% ipython --no-banner

In [1]: import numpy as np

In [2]: np.set_printoptions(suppress=True, linewidth=100)

In [3]: def rnd(a):
   ...:     return np.round(a, 2) + 0
   ...: 

In [4]: W0 = np.array([[0, -18, -6, 0, -24, -8],
   ...:     [-30, -12, 30, -40, -16, 40],
   ...:     [-24, 18, 6, -32, 24, 8],
   ...:     [0, 6, 2, 0, -21, -7],
   ...:     [10, 4, -10, -35, -14, 35],
   ...:     [8, -6, -2, -28, 21, 7]])

In [5]: W0
Out[5]: 
array([[  0, -18,  -6,   0, -24,  -8],
       [-30, -12,  30, -40, -16,  40],
       [-24,  18,   6, -32,  24,   8],
       [  0,   6,   2,   0, -21,  -7],
       [ 10,   4, -10, -35, -14,  35],
       [  8,  -6,  -2, -28,  21,   7]])

In [6]: np.linalg.matrix_power(W0, 2)
Out[6]: 
array([[  380,    60,  -320,  1976,   312, -1664],
       [ -200,   680,     0, -1040,  3536,     0],
       [ -380,   180,   400, -1976,   936,  2080],
       [ -494,   -78,   416,   627,    99,  -528],
       [  260,  -884,     0,  -330,  1122,     0],
       [  494,  -234,  -520,  -627,   297,   660]])

In [7]: (W0 + W0.T) / 2
Out[7]: 
array([[  0. , -24. , -15. ,   0. ,  -7. ,   0. ],
       [-24. , -12. ,  24. , -17. ,  -6. ,  17. ],
       [-15. ,  24. ,   6. , -15. ,   7. ,   3. ],
       [  0. , -17. , -15. ,   0. , -28. , -17.5],
       [ -7. ,  -6. ,   7. , -28. , -14. ,  28. ],
       [  0. ,  17. ,   3. , -17.5,  28. ,   7. ]])

In [8]: W0.inv()
AttributeError: 'numpy.ndarray' object has no attribute 'inv'


In [9]: W0 @ W0
Out[9]: 
array([[  380,    60,  -320,  1976,   312, -1664],
       [ -200,   680,     0, -1040,  3536,     0],
       [ -380,   180,   400, -1976,   936,  2080],
       [ -494,   -78,   416,   627,    99,  -528],
       [  260,  -884,     0,  -330,  1122,     0],
       [  494,  -234,  -520,  -627,   297,   660]])

In [10]: np.trace(W0)
Out[10]: np.int64(-13)

In [11]: rnd(np.sort(np.abs(np.linalg.eigvals(W0))))
Out[11]: array([15.23, 15.23, 40.76, 40.76, 48.38, 48.38])

In [12]: W0.ravel(order="F")
Out[12]: 
array([  0, -30, -24,   0,  10,   8, -18, -12,  18,   6,   4,  -6,  -6,  30,   6,   2, -10,  -2,
         0, -40, -32,   0, -35, -28, -24, -16,  24, -21, -14,  21,  -8,  40,   8,  -7,  35,   7])

In [13]: W0.reshape(2, -1)
Out[13]: 
array([[  0, -18,  -6,   0, -24,  -8, -30, -12,  30, -40, -16,  40, -24,  18,   6, -32,  24,   8],
       [  0,   6,   2,   0, -21,  -7,  10,   4, -10, -35, -14,  35,   8,  -6,  -2, -28,  21,   7]])

In [14]: W0.reshape(-1, 2)
Out[14]: 
array([[  0, -18],
       [ -6,   0],
       [-24,  -8],
       [-30, -12],
       [ 30, -40],
       [-16,  40],
       [-24,  18],
       [  6, -32],
       [ 24,   8],
       [  0,   6],
       [  2,   0],
       [-21,  -7],
       [ 10,   4],
       [-10, -35],
       [-14,  35],
       [  8,  -6],
       [ -2, -28],
       [ 21,   7]])

In [15]: blk = W0.reshape(6, 2, -1)

In [16]: blk.transpose(1, 0, 2)
Out[16]: 
array([[[  0, -18,  -6],
        [-30, -12,  30],
        [-24,  18,   6],
        [  0,   6,   2],
        [ 10,   4, -10],
        [  8,  -6,  -2]],

       [[  0, -24,  -8],
        [-40, -16,  40],
        [-32,  24,   8],
        [  0, -21,  -7],
        [-35, -14,  35],
        [-28,  21,   7]]])

In [17]: blk.shape
Out[17]: (6, 2, 3)

In [18]: blk.sum(axis=1)
Out[18]: 
array([[  0, -42, -14],
       [-70, -28,  70],
       [-56,  42,  14],
       [  0, -15,  -5],
       [-25, -10,  25],
       [-20,  15,   5]])
